$ ipython --no-banner

In [1]: import numpy as np

In [2]: np.set_printoptions(precision=2, suppress=True, linewidth=140)

In [3]: f = np.array([5, 2, 4, 0])

In [4]: g = np.array([2, -1, 2, -1, 2])

In [5]: F = f[:, None] + g[None, :]

In [6]: F
Out[6]: 
array([[ 7,  4,  7,  4,  7],
       [ 4,  1,  4,  1,  4],
       [ 6,  3,  6,  3,  6],
       [ 2, -1,  2, -1,  2]])

In [7]: other = np.array([[2, 2, 1], [1, 3, 2], [2, 2, 3], [1, 2, 3], [0, 2, 0]])

In [8]: np.einsum("ij,ij->i", F, F)
Out[8]: array([179,  50, 126,  14])

In [9]: np.linalg.matrix_rank(F @ other)
Out[9]: np.int64(2)

In [10]: np.linalg.matrix_rank(np.vstack([F, other.T]))
Out[10]: np.int64(5)

In [11]: np.vstack([F, other.T]).shape
Out[11]: (7, 5)

In [12]: np.round(np.linalg.svd(F, compute_uv=False), 2) + 0
Out[12]: array([18.98,  2.97,  0.  ,  0.  ])

In [13]: rng = np.random.default_rng(4048)

In [14]: other = F + rng.integers(-2, 3, (4, 2)) @ rng.integers(-2, 3, (2, 5))

In [15]: other
Out[15]: 
array([[ 6,  4,  6,  6,  6],
       [ 2, -3,  2,  5,  0],
       [ 3,  1,  3,  9,  2],
       [ 3, -1,  3, -3,  3]])

In [16]: np.linalg.matrix_rank(other - F, tol=1e-8)
Out[16]: np.int64(2)

In [17]: left, sigma, vt = np.linalg.svd(F)

In [18]: V = vt[:(sigma > 1e-8).sum()]

In [19]: x = F[0] + -1 * F[1] + rng.integers(2) * np.eye(5)[2]

In [20]: x
Out[20]: array([3., 3., 4., 3., 3.])

In [21]: np.allclose(V.T @ V @ x, x)
Out[21]: False

In [22]: np.linalg.matrix_rank(np.vstack([F, x]))
Out[22]: np.int64(3)

In [23]: np.diag(V.T @ V)
Out[23]: array([0.33, 0.5 , 0.33, 0.5 , 0.33])

In [24]: M = np.load("x.npy")

In [25]: M
Out[25]: 
array([[4, 1, 0, 2],
       [1, 2, 4, 2],
       [0, 4, 4, 2],
       [2, 2, 2, 6]])

In [26]: # symmetric, so the eigenvalues are real

In [27]: other = M[0, 0] * M[1:] - np.outer(M[1:, 0], M[0])

In [28]: other
Out[28]: 
array([[ 0,  7, 16,  6],
       [ 0, 16, 16,  8],
       [ 0,  6,  8, 20]])

In [29]: np.linalg.matrix_rank(other), np.linalg.matrix_rank(M)
Out[29]: (np.int64(3), np.int64(4))

In [30]: A = np.loadtxt("m.csv", delimiter=",")

In [31]: A.round(2) + 0
Out[31]: 
array([[-0.57,  0.45,  0.01,  0.1 ],
       [-0.51, -0.4 , -0.7 ,  0.08],
       [-0.29,  0.61, -0.09,  0.  ],
       [ 0.31,  0.22, -0.54, -0.7 ],
       [ 0.26,  0.45, -0.17,  0.18],
       [ 0.4 ,  0.09, -0.43,  0.68]])

In [32]: other = np.c_[A[:, :1] @ np.array([[-2]]), np.array([7, -8, 5, -9, 6, 9])]

In [33]: other
Out[33]: 
array([[ 1.14,  7.  ],
       [ 1.03, -8.  ],
       [ 0.57,  5.  ],
       [-0.63, -9.  ],
       [-0.51,  6.  ],
       [-0.8 ,  9.  ]])

In [34]: np.linalg.norm(np.linalg.qr(A)[0].T @ other, axis=0) ** 2 / ((other ** 2).sum(axis=0) + 1e-12)
Out[34]: array([1.  , 0.99])

In [35]: np.linalg.matrix_rank(np.c_[A, other])
Out[35]: np.int64(5)

In [36]: np.linalg.matrix_rank(other)
Out[36]: np.int64(2)

In [37]: np.round(np.linalg.lstsq(A, other[:, 0])[0], 2) + 0
Out[37]: array([-2.,  0.,  0.,  0.])

In [38]: np.round(np.linalg.norm(other - A @ np.linalg.lstsq(A, other)[0], axis=0), 2) + 0
Out[38]: array([0.  , 2.06])
